$ python -q
>>> import numpy as np
>>> np.set_printoptions(precision=3, suppress=True, linewidth=200)
>>> A = np.load("out9.npy")
>>> print(A)
[[ 0.  -0.6 -0.9  0.5  1.7 -0.6 -1.7 -0.3  0.6 -2.1]
 [-1.6 -0.8 -3.3 -1.1 -0.5  0.2 -0.2 -1.5 -2.   1.4]
 [-0.4  1.2 -0.9  3.1 -0.3  0.8  1.4  0.1  0.1  2.3]
 [-0.4  1.8 -0.9 -0.8  1.2  0.5 -2.5  0.7  0.   0.5]
 [-1.2 -1.6  2.7  2.1  2.4  1.7 -1.7 -0.3  0.8 -0.9]
 [ 0.3  1.4  2.7 -0.5 -1.2 -0.1 -0.3 -0.8 -0.6  0. ]]
>>> def softmax(z):
...     e = np.exp(z - z.max(axis=-1, keepdims=True))
...     return e / e.sum(axis=-1, keepdims=True)
... 
>>> print(softmax(A[3] + -3))
[0.039 0.35  0.024 0.026 0.192 0.095 0.005 0.116 0.058 0.095]
>>> np.round(softmax(10 * A[3]), 3) + 0
array([0.   , 0.998, 0.   , 0.   , 0.002, 0.   , 0.   , 0.   , 0.   , 0.   ])
>>> S = A @ A.T / np.sqrt(10)
>>> softmax(S)[3] @ A
array([-0.423,  1.554, -0.879, -0.672,  1.159,  0.458, -2.335,  0.557, -0.023,  0.396])
>>> np.round(softmax(S + np.triu(np.full(S.shape, -np.inf), 1)), 3) + 0
array([[1.   , 0.   , 0.   , 0.   , 0.   , 0.   ],
       [0.   , 1.   , 0.   , 0.   , 0.   , 0.   ],
       [0.   , 0.003, 0.996, 0.   , 0.   , 0.   ],
       [0.046, 0.03 , 0.008, 0.917, 0.   , 0.   ],
       [0.001, 0.   , 0.   , 0.   , 0.998, 0.   ],
       [0.004, 0.002, 0.009, 0.015, 0.027, 0.943]])
>>> softmax(S).round(6).argmax(axis=1)
array([0, 1, 2, 3, 4, 5])
>>> arr = np.loadtxt("layer3.csv", delimiter=",")
>>> arr
array([[-14.53 ,   7.75 ,  36.243,   9.863, -19.659,  20.1  ,  18.17 ,   2.288,  36.917],
       [ -8.826,  -1.163,   6.797,   2.372,  -0.49 ,   5.516,   8.944,  -3.029,   5.311],
       [-30.445,  -5.644,  29.983,  -5.756,  -5.845,  18.201,  30.762, -19.523,  21.291],
       [ -7.228,   8.605,  36.892,   3.841, -23.361,  15.819,  11.554,   1.619,  38.418],
       [-12.667,   3.632,  41.799,  -7.172, -21.458,  16.274,  17.852, -11.046,  38.822],
       [-10.004,   0.029,  39.701, -20.271, -20.26 ,  10.158,  15.318, -19.828,  35.504],
       [-14.902,   6.207,  23.446,  14.906, -12.253,  17.347,  16.927,   5.33 ,  24.166],
       [  2.961,   2.389,   4.001,  -0.675,  -3.594,  -0.049,  -2.214,   0.746,   4.984],
       [-20.018,   3.237,  40.854,  -0.916, -18.457,  19.775,  24.469, -10.189,  36.57 ],
       [-13.968,   1.6  ,  29.419,  -2.49 , -13.939,  13.846,  16.798,  -7.559,  27.161],
       [  4.409,  10.049,  22.068,   5.828, -17.672,   7.931,  -0.108,   8.133,  25.406],
       [-19.886,   3.857,  27.877,  11.825, -11.969,  20.127,  22.07 ,  -0.036,  26.031],
       [-17.326,   0.726,  12.949,  11.91 ,  -3.098,  13.631,  17.11 ,   0.852,  11.245]])
>>> x0 = np.array([6, 4, -8, 0, 4, -8, 1, 5, -2])
>>> y = arr @ x0
>>> print(np.round(np.linalg.solve(arr.T @ arr, arr.T @ y), 3) + 0)
[ 6.  4. -8.  0.  4. -8.  1.  5. -2.]
>>> np.round(np.linalg.lstsq(arr, y)[0], 3) + 0
array([ 6.,  4., -8.,  0.,  4., -8.,  1.,  5., -2.])
>>> np.round(np.linalg.pinv(arr) @ arr, 3) + 0
array([[1., 0., 0., 0., 0., 0., 0., 0., 0.],
       [0., 1., 0., 0., 0., 0., 0., 0., 0.],
       [0., 0., 1., 0., 0., 0., 0., 0., 0.],
       [0., 0., 0., 1., 0., 0., 0., 0., 0.],
       [0., 0., 0., 0., 1., 0., 0., 0., 0.],
       [0., 0., 0., 0., 0., 1., 0., 0., 0.],
       [0., 0., 0., 0., 0., 0., 1., 0., 0.],
       [0., 0., 0., 0., 0., 0., 0., 1., 0.],
       [0., 0., 0., 0., 0., 0., 0., 0., 1.]])
>>> rng = np.random.default_rng(78413)
>>> y = y + 0.1 * rng.normal(size=13)
>>> y
array([-629.874, -174.96 , -723.524, -581.023, -726.941, -694.614, -444.84 ,  -27.266, -765.624, -554.73 , -254.321, -565.912, -327.133])
>>> c, *_ = np.linalg.lstsq(arr, y)
>>> c
array([ 5.925,  3.724, -7.815,  0.184,  3.719, -8.114,  0.862,  4.943, -2.223])
>>> print([round(float(np.linalg.norm(np.linalg.solve(arr.T @ arr + lam * np.eye(9), arr.T @ y))), 2) for lam in (0, 1, 10, 100)])
[14.83, 12.09, 11.52, 11.42]
>>> print(c.round())
[ 6.  4. -8.  0.  4. -8.  1.  5. -2.]
>>> print(round(float(np.linalg.norm(y - arr @ c)), 3))
0.204
>>> np.round(arr.T @ (y - arr @ c), 3) + 0
array([0., 0., 0., 0., 0., 0., 0., 0., 0.])
>>> lab = rng.permutation(9)
>>> other = arr[:, lab] * rng.choice([-1, 1], 9)
>>> other
array([[ 18.17 ,   9.863,   7.75 ,  36.243, -36.917,   2.288,  20.1  , -19.659, -14.53 ],
       [  8.944,   2.372,  -1.163,   6.797,  -5.311,  -3.029,   5.516,  -0.49 ,  -8.826],
       [ 30.762,  -5.756,  -5.644,  29.983, -21.291, -19.523,  18.201,  -5.845, -30.445],
       [ 11.554,   3.841,   8.605,  36.892, -38.418,   1.619,  15.819, -23.361,  -7.228],
       [ 17.852,  -7.172,   3.632,  41.799, -38.822, -11.046,  16.274, -21.458, -12.667],
       [ 15.318, -20.271,   0.029,  39.701, -35.504, -19.828,  10.158, -20.26 , -10.004],
       [ 16.927,  14.906,   6.207,  23.446, -24.166,   5.33 ,  17.347, -12.253, -14.902],
       [ -2.214,  -0.675,   2.389,   4.001,  -4.984,   0.746,  -0.049,  -3.594,   2.961],
       [ 24.469,  -0.916,   3.237,  40.854, -36.57 , -10.189,  19.775, -18.457, -20.018],
       [ 16.798,  -2.49 ,   1.6  ,  29.419, -27.161,  -7.559,  13.846, -13.939, -13.968],
       [ -0.108,   5.828,  10.049,  22.068, -25.406,   8.133,   7.931, -17.672,   4.409],
       [ 22.07 ,  11.825,   3.857,  27.877, -26.031,  -0.036,  20.127, -11.969, -19.886],
       [ 17.11 ,  11.91 ,   0.726,  12.949, -11.245,   0.852,  13.631,  -3.098, -17.326]])
>>> left, _, Vt = np.linalg.svd(arr.T @ other)
>>> np.round(left @ Vt, 3) + 0
array([[ 0.,  0.,  0.,  0.,  0.,  0.,  0.,  0.,  1.],
       [ 0.,  0.,  1.,  0.,  0.,  0.,  0.,  0.,  0.],
       [ 0.,  0.,  0.,  1.,  0.,  0.,  0.,  0.,  0.],
       [ 0.,  1.,  0.,  0.,  0.,  0.,  0.,  0.,  0.],
       [ 0.,  0.,  0.,  0.,  0.,  0.,  0.,  1.,  0.],
       [ 0.,  0.,  0.,  0.,  0.,  0.,  1.,  0.,  0.],
       [ 1.,  0.,  0.,  0.,  0.,  0.,  0.,  0.,  0.],
       [ 0.,  0.,  0.,  0.,  0.,  1.,  0.,  0.,  0.],
       [ 0.,  0.,  0.,  0., -1.,  0.,  0.,  0.,  0.]])
>>> lab
array([6, 3, 1, 2, 8, 7, 5, 4, 0])
>>> W0 = np.load("dump.npy")
>>> W0
array([[ 1,  0,  2,  1,  1, -2,  1],
       [ 1, -2,  1, -1,  1, -2, -1],
       [-2, -1,  2, -1, -1,  1,  2],
       [-2,  0,  1,  2,  1,  1, -2],
       [ 0, -1,  0,  1,  0,  1, -2],
       [-1, -1,  2, -1,  0, -2,  2],
       [ 0,  0, -2,  2,  0, -2,  2]])
>>> Q, Rm = np.linalg.qr(W0)
>>> print(Q.shape, Rm.shape)
(7, 7) (7, 7)
>>> np.round(abs(Rm[0, 0]), 3), round(float(np.linalg.norm(W0[:, 0])), 3)
(np.float64(3.317), 3.317)
>>> w1 = np.array([[0, 2, 1],
...     [-2, -3, 1],
...     [2, -1, -2],
...     [3, -2, 3],
...     [-2, 2, -2],
...     [3, 3, -2],
...     [-2, 3, -2]])
>>> c = np.array([-2, 8, -7])
>>> hid = np.maximum(W0 @ w1 + c, 0)
>>> hid
array([[ 0,  5,  0],
       [ 0, 10,  0],
       [ 2, 14,  0],
       [11,  0,  0],
       [10,  6,  0],
       [ 0,  9,  0],
       [ 0,  6,  3]])
>>> W2 = np.array([[4, 4], [-1, 5], [1, 5]])
>>> hid @ W2
array([[ -5,  25],
       [-10,  50],
       [ -6,  78],
       [ 44,  44],
       [ 34,  70],
       [ -9,  45],
       [ -3,  45]])
